$ python3 -q
>>> import numpy as np
>>> from numpy import linalg as LA
>>> np.set_printoptions(suppress=True, linewidth=120)
>>> rnd = lambda a: np.round(a, 2) + 0
>>> X = np.load("test18.npy")
>>> X
array([[-0.54, -0.95,  0.06,  0.09],
       [ 1.54,  2.95,  0.12,  0.07],
       [ 1.52,  3.2 ,  0.01,  0.  ],
       [-1.44, -2.86,  0.01, -0.1 ],
       [ 0.91,  1.73, -0.04,  0.03],
       [-0.25, -0.62,  0.01, -0.09],
       [ 0.63,  1.32, -0.02, -0.07],
       [ 0.48,  0.98,  0.  ,  0.  ],
       [ 1.25,  2.35,  0.01,  0.11],
       [-0.98, -2.06,  0.  ,  0.04],
       [ 1.01,  1.99, -0.02, -0.02],
       [-1.63, -3.19,  0.11, -0.01],
       [-0.1 , -0.18,  0.  , -0.04],
       [ 0.09,  0.29, -0.01, -0.03],
       [-1.81, -3.73, -0.04,  0.01],
       [ 0.61,  1.34,  0.02,  0.05],
       [-1.95, -3.85, -0.01,  0.  ],
       [ 0.  , -0.32, -0.1 ,  0.08],
       [ 1.95,  3.93, -0.05,  0.06],
       [-0.64, -1.34, -0.08, -0.01],
       [ 1.3 ,  2.5 , -0.02, -0.05],
       [ 0.35,  0.5 ,  0.07,  0.05],
       [-0.18, -0.35,  0.04, -0.05]])
>>> B = np.c_[X[:, :3] @ np.array([[-2, 3, 3], [-2, 1, -1], [3, -3, -3]]), np.array([2, 2, 2, -3, -3, 1, -2, 1, 3, 1, 0, -3, 3, -3, 3, -1, -3, -1, -1, 2, 2, 2, -2])]
>>> rnd(B)
array([[  3.16,  -2.75,  -0.85,   2.  ],
       [ -8.62,   7.21,   1.31,   2.  ],
       [ -9.41,   7.73,   1.33,   2.  ],
       [  8.63,  -7.21,  -1.49,  -3.  ],
       [ -5.4 ,   4.58,   1.12,  -3.  ],
       [  1.77,  -1.4 ,  -0.16,   1.  ],
       [ -3.96,   3.27,   0.63,  -2.  ],
       [ -2.92,   2.42,   0.46,   1.  ],
       [ -7.17,   6.07,   1.37,   3.  ],
       [  6.08,  -5.  ,  -0.88,   1.  ],
       [ -6.06,   5.08,   1.1 ,   0.  ],
       [  9.97,  -8.41,  -2.03,  -3.  ],
       [  0.56,  -0.48,  -0.12,   3.  ],
       [ -0.79,   0.59,   0.01,  -3.  ],
       [ 10.96,  -9.04,  -1.58,   3.  ],
       [ -3.84,   3.11,   0.43,  -1.  ],
       [ 11.57,  -9.67,  -1.97,  -3.  ],
       [  0.34,  -0.02,   0.62,  -1.  ],
       [-11.91,   9.93,   2.07,  -1.  ],
       [  3.72,  -3.02,  -0.34,   2.  ],
       [ -7.66,   6.46,   1.46,   2.  ],
       [ -1.49,   1.34,   0.34,   2.  ],
       [  1.18,  -1.01,  -0.31,  -2.  ]])
>>> LA.matrix_rank(B)
np.int64(4)
>>> rnd(LA.norm(B - X @ LA.lstsq(X, B)[0], axis=0))
array([0.  , 0.  , 0.  , 9.53])
>>> LA.matrix_rank(np.c_[X, B])
np.int64(5)
>>> cen = X - X.mean(axis=0)
>>> vecs = LA.svd(cen)[2][:1]
>>> B = cen - cen @ vecs.T @ vecs
>>> print(rnd(np.cov(cen @ vecs.T, rowvar=False)))
6.37
>>> rnd((cen @ vecs.T).std(axis=0))
array([2.47])
>>> LA.norm(B, axis=1).round(6).argmax()
np.int64(17)
>>> rnd(B.std(axis=0))
array([0.05, 0.02, 0.05, 0.05])
>>> Uu, sv, vt = LA.svd(X)
>>> rnd(sv)
array([11.87,  0.29,  0.26,  0.2 ])
>>> B = Uu[:, :1] @ np.diag(sv[:1]) @ vt[:1]
>>> rnd(LA.norm(X - B, 2)), rnd(sv[1])
(np.float64(0.29), np.float64(0.29))
>>> print(LA.matrix_rank(B))
1
>>> LA.matrix_rank(X, rtol=0.05)
np.int64(1)
>>> C2 = np.cov(X, rowvar=False)
>>> C2.shape
(4, 4)
>>> print(rnd(np.corrcoef(X[:, 3], X[:, 0])[0, 1]))
0.27
>>> np.argsort(-X.std(axis=0).round(6), kind="stable")
array([1, 0, 3, 2])
>>> rnd(C2)
array([[1.28, 2.55, 0.  , 0.02],
       [2.55, 5.09, 0.  , 0.03],
       [0.  , 0.  , 0.  , 0.  ],
       [0.02, 0.03, 0.  , 0.  ]])
>>> J = np.loadtxt("dump.csv", delimiter=",")
>>> J
array([[0.5 , 0.  , 0.5 , 0.  ],
       [0.5 , 0.5 , 0.  , 0.  ],
       [0.5 , 0.  , 0.5 , 0.  ],
       [0.  , 0.33, 0.  , 0.67]])
>>> # rank 3
>>> r = LA.matrix_rank(J)
>>> r
np.int64(3)
>>> ns = LA.svd(J)[2][r:].T
>>> rnd(ns @ ns.T)
array([[ 0.31, -0.31, -0.31,  0.15],
       [-0.31,  0.31,  0.31, -0.15],
       [-0.31,  0.31,  0.31, -0.15],
       [ 0.15, -0.15, -0.15,  0.07]])
>>> print([int(LA.matrix_rank(J[:i])) for i in range(1, len(J) + 1)])
[1, 2, 2, 3]
>>> rnd(ns[:, 0] / ns[np.abs(ns[:, 0]).round(6).argmax(), 0])
array([ 1.  , -1.  , -1.  ,  0.49])
>>> LA.matrix_rank(J.T @ J), LA.matrix_rank(J @ J.T)
(np.int64(3), np.int64(3))
>>> [int(LA.matrix_rank(J[:, :j + 1])) for j in range(4)]
[1, 2, 3, 3]
>>> rnd(J @ ns)
array([[0.],
       [0.],
       [0.],
       [0.]])
>>> rnd((J + J.T) / 2)
array([[0.5 , 0.25, 0.5 , 0.  ],
       [0.25, 0.5 , 0.  , 0.16],
       [0.5 , 0.  , 0.5 , 0.  ],
       [0.  , 0.16, 0.  , 0.67]])
>>> print(np.trace(J))
2.17
>>> rnd(J @ J)
array([[0.5 , 0.  , 0.5 , 0.  ],
       [0.5 , 0.25, 0.25, 0.  ],
       [0.5 , 0.  , 0.5 , 0.  ],
       [0.16, 0.39, 0.  , 0.45]])
>>> f = np.array([1, 1, 0])
>>> print(np.polyval(f, J[1]))
[0.75 0.75 0.   0.  ]
>>> rnd(np.correlate(J[1], J[3], "full"))
array([0.34, 0.34, 0.16, 0.16, 0.  , 0.  , 0.  ])
>>> print(np.array([np.convolve(row, f, "same") for row in J]))
[[0.5  0.5  0.5  0.  ]
 [1.   0.5  0.   0.  ]
 [0.5  0.5  0.5  0.  ]
 [0.33 0.33 0.67 0.67]]
>>> np.convolve(J[1], f)
array([0.5, 1. , 0.5, 0. , 0. , 0. ])
>>> LA.cond(J) > 100
np.True_
>>> print(np.unique(J.round(6), axis=0).shape)
(3, 4)
>>> rnd(J @ LA.pinv(J) @ J)
array([[0.5 , 0.  , 0.5 , 0.  ],
       [0.5 , 0.5 , 0.  , 0.  ],
       [0.5 , 0.  , 0.5 , 0.  ],
       [0.  , 0.33, 0.  , 0.67]])
>>> np.allclose(J[:-1].T @ LA.lstsq(J[:-1].T, J[-1])[0], J[-1])
False
>>> print(np.abs(np.diag(LA.qr(J)[1])) > 1e-9)
[ True  True  True False]
>>> f = np.array([2, 0, 0])
>>> E = f[np.abs(np.subtract.outer(np.arange(3), np.arange(3)))]
>>> E
array([[2, 0, 0],
       [0, 2, 0],
       [0, 0, 2]])
>>> # triangular, det is the product of the diagonal
>>> rng = np.random.default_rng(408)
>>> lab = rng.permutation(4)
>>> B = X[:, lab] * rng.choice([-1, 1], 4)
>>> B
array([[-0.95,  0.54,  0.06, -0.09],
       [ 2.95, -1.54,  0.12, -0.07],
       [ 3.2 , -1.52,  0.01, -0.  ],
       [-2.86,  1.44,  0.01,  0.1 ],
       [ 1.73, -0.91, -0.04, -0.03],
       [-0.62,  0.25,  0.01,  0.09],
       [ 1.32, -0.63, -0.02,  0.07],
       [ 0.98, -0.48,  0.  , -0.  ],
       [ 2.35, -1.25,  0.01, -0.11],
       [-2.06,  0.98,  0.  , -0.04],
       [ 1.99, -1.01, -0.02,  0.02],
       [-3.19,  1.63,  0.11,  0.01],
       [-0.18,  0.1 ,  0.  ,  0.04],
       [ 0.29, -0.09, -0.01,  0.03],
       [-3.73,  1.81, -0.04, -0.01],
       [ 1.34, -0.61,  0.02, -0.05],
       [-3.85,  1.95, -0.01, -0.  ],
       [-0.32, -0.  , -0.1 , -0.08],
       [ 3.93, -1.95, -0.05, -0.06],
       [-1.34,  0.64, -0.08,  0.01],
       [ 2.5 , -1.3 , -0.02,  0.05],
       [ 0.5 , -0.35,  0.07, -0.05],
       [-0.35,  0.18,  0.04,  0.05]])
>>> Uu, _, vt = LA.svd(X.T @ B)
>>> lab
array([1, 0, 2, 3])
>>> rnd(Uu @ vt)
array([[ 0., -1.,  0.,  0.],
       [ 1.,  0.,  0.,  0.],
       [ 0.,  0.,  1.,  0.],
       [ 0.,  0.,  0., -1.]])
>>> basis = np.array([[0.7, 1.0, 1.4], [0.5, 2.3, -0.7]])
>>> K = np.array([[-2, -3],
...     [-1, 2],
...     [-1, 3],
...     [0, 1],
...     [-1, -2],
...     [-3, 2],
...     [-2, -3],
...     [-3, -2],
...     [0, 0],
...     [1, -3],
...     [2, -3],
...     [-3, 3],
...     [1, -1]]) @ basis + 0.02 * rng.normal(size=(13, 3))
>>> rnd(K)
array([[-2.87, -8.92, -0.72],
       [ 0.31,  3.57, -2.79],
       [ 0.83,  5.89, -3.49],
       [ 0.48,  2.32, -0.68],
       [-1.69, -5.56,  0.04],
       [-1.07,  1.59, -5.61],
       [-2.89, -8.89, -0.69],
       [-3.08, -7.6 , -2.78],
       [-0.01, -0.02,  0.03],
       [-0.77, -5.89,  3.46],
       [-0.1 , -4.89,  4.89],
       [-0.61,  3.87, -6.31],
       [ 0.19, -1.3 ,  2.09]])
>>> P = K @ LA.solve(K.T @ K, K.T)
>>> rnd(P @ K[:, 2])
array([-0.72, -2.79, -3.49, -0.68,  0.04, -5.61, -0.69, -2.78,  0.03,  3.46,  4.89, -6.31,  2.09])
>>> rnd(LA.eigvalsh(P))
array([0., 0., 0., 0., 0., 0., 0., 0., 0., 0., 1., 1., 1.])
>>> np.allclose(P @ P, P)
True
>>> print(rnd(np.diag(P)))
[0.33 0.08 0.28 0.24 0.15 0.34 0.33 0.31 0.04 0.37 0.19 0.32 0.03]
>>> f = np.array([3, 0, 3])
>>> rnd(np.convolve(K[0], f))
array([ -8.62, -26.75, -10.78, -26.75,  -2.16])
>>> E.sum(axis=0)
array([2, 2, 2])
>>> print(np.count_nonzero(E))
3
>>> LA.matrix_rank(E)
np.int64(3)
>>> q, vecs = LA.qr(K[:, :1])[0], LA.qr(K[:, 1:])[0]
>>> sv = LA.svd(q.T @ vecs, compute_uv=False)
>>> print((sv > 0.9).sum())
1
>>> rnd(LA.norm(q @ q.T - vecs @ vecs.T, 2))
np.float64(1.0)
>>> print(rnd(sv))
[1.]
>>> cen = K - K.mean(axis=0)
>>> vecs = LA.svd(cen)[2][:2]
>>> B = cen - cen @ vecs.T @ vecs
>>> rnd((cen @ vecs.T).std(axis=0))
array([5.42, 2.71])
>>> rnd(np.cov(cen @ vecs.T, rowvar=False))
array([[31.82,  0.  ],
       [ 0.  ,  7.96]])
>>> rnd(LA.norm(B) / LA.norm(cen))
np.float64(0.0)
>>> W0 = np.load("m.npy")
>>> rnd(W0)
array([[  0.72,   6.94,  -6.  ],
       [  0.86,   6.76,  -6.  ],
       [  5.82,   0.38,  -6.  ],
       [  9.59,  -4.47,  -6.  ],
       [  5.5 ,   0.79,  -6.  ],
       [ 14.98, -11.41,  -6.  ],
       [-13.4 ,  25.09,  -6.  ],
       [  4.91,   1.54,  -6.  ],
       [ -8.31,  18.55,  -6.  ],
       [  4.97,   1.46,  -6.  ],
       [  1.86,   5.47,  -6.  ],
       [  6.24,  -0.16,  -6.  ],
       [ -6.71,  16.49,  -6.  ],
       [ 15.14, -11.61,  -6.  ],
       [ -0.24,   8.17,  -6.  ],
       [ -0.94,   9.06,  -6.  ],
       [ 14.23, -10.44,  -6.  ],
       [  6.28,  -0.22,  -6.  ],
       [  3.45,   3.42,  -6.  ]])
>>> B = K + rng.integers(-2, 3, (13, 2)) @ rng.integers(-2, 3, (2, 3))
>>> rnd(B)
array([[ -1.87, -11.92,  -2.72],
       [  3.31,  -1.43,  -8.79],
       [ -3.17,  11.89,   4.51],
       [ -0.52,   3.32,   1.32],
       [ -3.69,  -3.56,   4.04],
       [ -0.07,  -1.41,  -7.61],
       [ -1.89,  -8.89,  -2.69],
       [ -1.08,  -9.6 ,  -6.78],
       [  0.99,  -2.02,  -1.97],
       [ -0.77,  -4.89,   3.46],
       [ -0.1 ,  -6.89,   4.89],
       [  0.39,   0.87,  -8.31],
       [ -1.81,   0.7 ,   6.09]])
>>> rnd(np.abs(B - K).sum(axis=1))
array([ 6., 14., 18.,  4.,  8.,  6.,  3.,  8.,  5.,  1.,  2.,  6.,  8.])
>>> rnd(B - K)
array([[ 1., -3., -2.],
       [ 3., -5., -6.],
       [-4.,  6.,  8.],
       [-1.,  1.,  2.],
       [-2.,  2.,  4.],
       [ 1., -3., -2.],
       [ 1.,  0., -2.],
       [ 2., -2., -4.],
       [ 1., -2., -2.],
       [ 0.,  1.,  0.],
       [ 0., -2.,  0.],
       [ 1., -3., -2.],
       [-2.,  2.,  4.]])
>>> LA.matrix_rank(B - K, tol=1e-8)
np.int64(2)
>>> Uu, sv, vt = LA.svd(W0)
>>> rnd(sv)
array([52.37, 33.48,  0.  ])
>>> B = Uu[:, :2] @ np.diag(sv[:2]) @ vt[:2]
>>> LA.matrix_rank(W0, rtol=0.05)
np.int64(2)
>>> rnd(LA.norm(W0 - B) / LA.norm(W0))
np.float64(0.0)
>>> rnd(np.abs(W0 - B).max())
np.float64(0.0)
>>> arr = np.tanh(np.array([[0.3, -0.5, -0.1],
...     [1.8, 0.2, -0.2],
...     [1.4, -0.7, -0.6],
...     [0.5, 0.1, 1.1],
...     [0.9, 0.8, 1.3],
...     [-0.5, -0.1, 0.4],
...     [1.2, 0.4, -0.4],
...     [0.2, -0.7, -0.6],
...     [1.8, -0.8, -1.8],
...     [-0.3, 0.9, -1.2],
...     [-1.2, -2.4, 1.8],
...     [0.2, -1.2, -1.3],
...     [-0.5, -1.9, -0.5],
...     [1.3, -0.4, 1.2],
...     [1.5, -0.3, -0.1],
...     [-2.1, -0.7, -1.1],
...     [0.9, -0.4, -0.9],
...     [-0.8, 0.3, 0.8],
...     [0.3, 0.2, -0.9],
...     [0.4, -0.6, 1.8],
...     [1.0, -0.8, 0.0],
...     [-1.6, 0.3, -1.6],
...     [0.6, 0.4, -0.4],
...     [-0.9, -0.4, 1.5],
...     [1.1, 0.4, -1.7]]) @ np.array([[-0.8, 0.3, 0.0, 0.7],
...     [-0.4, 0.2, -0.9, -0.8],
...     [0.5, 0.3, -0.8, -1.4]]))
>>> rnd(arr)
array([[-0.09, -0.04,  0.49,  0.64],
       [-0.92,  0.48, -0.02,  0.88],
       [-0.81,  0.1 ,  0.8 ,  0.98],
       [ 0.11,  0.46, -0.75, -0.85],
       [-0.37,  0.68, -0.94, -0.95],
       [ 0.56, -0.05, -0.23, -0.68],
       [-0.87,  0.31, -0.04,  0.79],
       [-0.18, -0.25,  0.8 ,  0.91],
       [-0.97, -0.16,  0.97,  1.  ],
       [-0.62, -0.26,  0.15,  0.64],
       [ 0.99, -0.29,  0.62, -0.89],
       [-0.32, -0.52,  0.97,  0.99],
       [ 0.72, -0.59,  0.97,  0.95],
       [-0.27,  0.58, -0.54, -0.42],
       [-0.81,  0.35,  0.34,  0.89],
       [ 0.89, -0.8 ,  0.91,  0.56],
       [-0.77, -0.08,  0.79,  0.98],
       [ 0.73,  0.06, -0.72, -0.96],
       [-0.65, -0.14,  0.49,  0.86],
       [ 0.68,  0.49, -0.72, -0.94],
       [-0.45,  0.14,  0.62,  0.87],
       [ 0.35, -0.72,  0.77,  0.71],
       [-0.69,  0.14, -0.04,  0.58],
       [ 0.93,  0.1 , -0.69, -0.98],
       [-0.96, -0.1 ,  0.76,  0.99]])
>>> lab = arr[:, 1] > np.median(arr[:, 1])
>>> f = arr[lab].mean(axis=0) - arr[~lab].mean(axis=0)
>>> lab.astype(int)
array([0, 1, 1, 1, 1, 0, 1, 0, 0, 0, 0, 0, 0, 1, 1, 0, 0, 1, 0, 1, 1, 0, 1, 1, 0])
